% ipython --no-banner

In [1]: import numpy as np

In [2]: from numpy import linalg as LA

In [3]: np.set_printoptions(precision=2, suppress=True, linewidth=140, floatmode="fixed")

In [4]: K = 0.5 ** np.abs(np.subtract.outer(np.arange(6), np.arange(6)))

In [5]: K
Out[5]: 
array([[1.00, 0.50, 0.25, 0.12, 0.06, 0.03],
       [0.50, 1.00, 0.50, 0.25, 0.12, 0.06],
       [0.25, 0.50, 1.00, 0.50, 0.25, 0.12],
       [0.12, 0.25, 0.50, 1.00, 0.50, 0.25],
       [0.06, 0.12, 0.25, 0.50, 1.00, 0.50],
       [0.03, 0.06, 0.12, 0.25, 0.50, 1.00]])

In [6]: vals, V = LA.eigh(K)

In [7]: np.round(V.T @ V, 2) + 0
Out[7]: 
array([[1.00, 0.00, 0.00, 0.00, 0.00, 0.00],
       [0.00, 1.00, 0.00, 0.00, 0.00, 0.00],
       [0.00, 0.00, 1.00, 0.00, 0.00, 0.00],
       [0.00, 0.00, 0.00, 1.00, 0.00, 0.00],
       [0.00, 0.00, 0.00, 0.00, 1.00, 0.00],
       [0.00, 0.00, 0.00, 0.00, 0.00, 1.00]])

In [8]: V @ np.diag(vals) @ V.T
Out[8]: 
array([[1.00, 0.50, 0.25, 0.12, 0.06, 0.03],
       [0.50, 1.00, 0.50, 0.25, 0.12, 0.06],
       [0.25, 0.50, 1.00, 0.50, 0.25, 0.12],
       [0.12, 0.25, 0.50, 1.00, 0.50, 0.25],
       [0.06, 0.12, 0.25, 0.50, 1.00, 0.50],
       [0.03, 0.06, 0.13, 0.25, 0.50, 1.00]])

In [9]: vals
Out[9]: array([0.35, 0.42, 0.56, 0.85, 1.44, 2.39])

In [10]: np.abs(V[:, -1]).round(6).argmax()
Out[10]: np.int64(2)
